In [1]: import numpy as np

In [2]: import numpy.linalg as la

In [3]: np.set_printoptions(precision=2, suppress=True, linewidth=160)

In [4]: M = np.array([[0, 8, 0, 0, 0, 0],
   ...:     [5, 1, 0, 0, 0, 0],
   ...:     [2, 7, 0, 0, 0, 0],
   ...:     [0, 0, 0, 8, 0, 0],
   ...:     [0, 0, 5, 1, 0, 0],
   ...:     [0, 0, 2, 7, 0, 0],
   ...:     [0, 0, 0, 0, 0, 8],
   ...:     [0, 0, 0, 0, 5, 1],
   ...:     [0, 0, 0, 0, 2, 7]])

In [5]: M
Out[5]: 
array([[0, 8, 0, 0, 0, 0],
       [5, 1, 0, 0, 0, 0],
       [2, 7, 0, 0, 0, 0],
       [0, 0, 0, 8, 0, 0],
       [0, 0, 5, 1, 0, 0],
       [0, 0, 2, 7, 0, 0],
       [0, 0, 0, 0, 0, 8],
       [0, 0, 0, 0, 5, 1],
       [0, 0, 0, 0, 2, 7]])

In [6]: Y = np.c_[M[:, :1] @ np.array([[-1]]), np.array([2, -2, 5, 7, 3, 3, 1, -8, -5])]

In [7]: Y
Out[7]: 
array([[ 0,  2],
       [-5, -2],
       [-2,  5],
       [ 0,  7],
       [ 0,  3],
       [ 0,  3],
       [ 0,  1],
       [ 0, -8],
       [ 0, -5]])

In [8]: la.matrix_rank(np.c_[M, Y])
Out[8]: np.int64(7)

In [9]: la.matrix_rank(Y)
Out[9]: np.int64(2)

In [10]: np.round(la.lstsq(M, Y[:, 0])[0], 2) + 0
Out[10]: array([-1.,  0.,  0.,  0.,  0.,  0.])

In [11]: la.norm(la.qr(M)[0].T @ Y, axis=0) ** 2 / ((Y ** 2).sum(axis=0) + 1e-12)
Out[11]: array([1.  , 0.89])

In [12]: np.round(la.norm(Y - M @ la.lstsq(M, Y)[0], axis=0), 2) + 0
Out[12]: array([0.  , 4.66])
